$ ipython --no-banner

In [1]: import numpy as np

In [2]: np.set_printoptions(precision=3, suppress=True, linewidth=120)

In [3]: rnd = lambda a: np.round(a, 3) + 0

In [4]: f = np.array([4, 4, 0])

In [5]: g = np.array([0, 2, 3])

In [6]: E = f[:, None] + g[None, :]

In [7]: E
Out[7]: 
array([[4, 6, 7],
       [4, 6, 7],
       [0, 2, 3]])

In [8]: Uu, sv, Vt = np.linalg.svd(E)

In [9]: V = Vt[:(sv > 1e-8).sum()]

In [10]: rng = np.random.default_rng(6450)

In [11]: x = E[1] + -1 * E[2] + rng.integers(2) * np.eye(3)[0]

In [12]: x
Out[12]: array([5., 4., 4.])

In [13]: np.allclose(V.T @ V @ x, x)
Out[13]: False

In [14]: np.linalg.matrix_rank(np.vstack([E, x]))
Out[14]: np.int64(3)

In [15]: print(rnd(np.linalg.norm(E, 2) / np.linalg.norm(E)))
0.995

In [16]: np.argsort(-np.linalg.norm(E, axis=0).round(6), kind="stable")[:3]
Out[16]: array([2, 1, 0])

In [17]: np.linalg.cond(E) > 100
Out[17]: np.True_

In [18]: [round(float(x), 3) for x in np.linalg.svd(E, compute_uv=False)[:3]]
Out[18]: [14.591, 1.451, 0.0]

In [19]: print(np.linalg.matrix_rank(E, rtol=0.1))
1

In [20]: rnd(np.linalg.det(2 * E)), rnd(np.linalg.det(E))
Out[20]: (np.float64(0.0), np.float64(0.0))

In [21]: rnd(np.linalg.eigvals(E))
Out[21]: array([11.623,  1.377,  0.   ])

In [22]: np.einsum("ii->", E)
Out[22]: np.int64(13)

In [23]: print(rnd(np.linalg.det(E.T)))
0.0

In [24]: rnd(np.linalg.eigvals(E).sum().real)
Out[24]: np.float64(13.0)

In [25]: mat = np.load("arr.npy")

In [26]: rnd(mat)
Out[26]: 
array([[ 2.237,  4.47 , -0.117],
       [-4.235, -2.03 ,  1.716],
       [-4.441, -1.027,  2.055],
       [ 2.054,  4.559, -0.001],
       [-4.081,  1.515,  2.46 ],
       [-3.952,  1.819,  2.464],
       [-1.814,  4.244,  1.924],
       [-3.613,  2.451,  2.436],
       [-4.289,  0.87 ,  2.418],
       [-1.379, -4.789, -0.401],
       [-4.459, -0.793,  2.119],
       [ 3.867, -1.997, -2.462],
       [ 3.751, -2.217, -2.453],
       [ 0.209,  4.889,  1.029],
       [ 0.018,  4.872,  1.123],
       [ 3.587,  3.31 , -1.084],
       [ 4.432, -0.102, -2.313],
       [ 3.726, -2.261, -2.45 ],
       [-4.244,  1.035,  2.433],
       [ 4.464,  0.34 , -2.227],
       [-4.466, -0.489,  2.194],
       [-1.626, -4.721, -0.258],
       [ 3.526,  3.391, -1.033],
       [-0.312,  4.823,  1.282],
       [ 2.232, -3.964, -2.074],
       [ 3.766,  3.047, -1.237],
       [ 0.347,  4.895,  0.959]])

In [27]: # null space of dimension 1

In [28]: Ac = mat - mat.mean(axis=0)

In [29]: V = np.linalg.svd(Ac)[2][:2]

In [30]: M2 = Ac - Ac @ V.T @ V

In [31]: np.linalg.norm(M2, axis=1).round(6).argmax()
Out[31]: np.int64(0)

In [32]: rnd(np.cov(Ac @ V.T, rowvar=False))
Out[32]: 
array([[14.643,  0.   ],
       [ 0.   , 10.211]])

In [33]: print(rnd((Ac @ V.T).std(axis=0)))
[3.755 3.136]
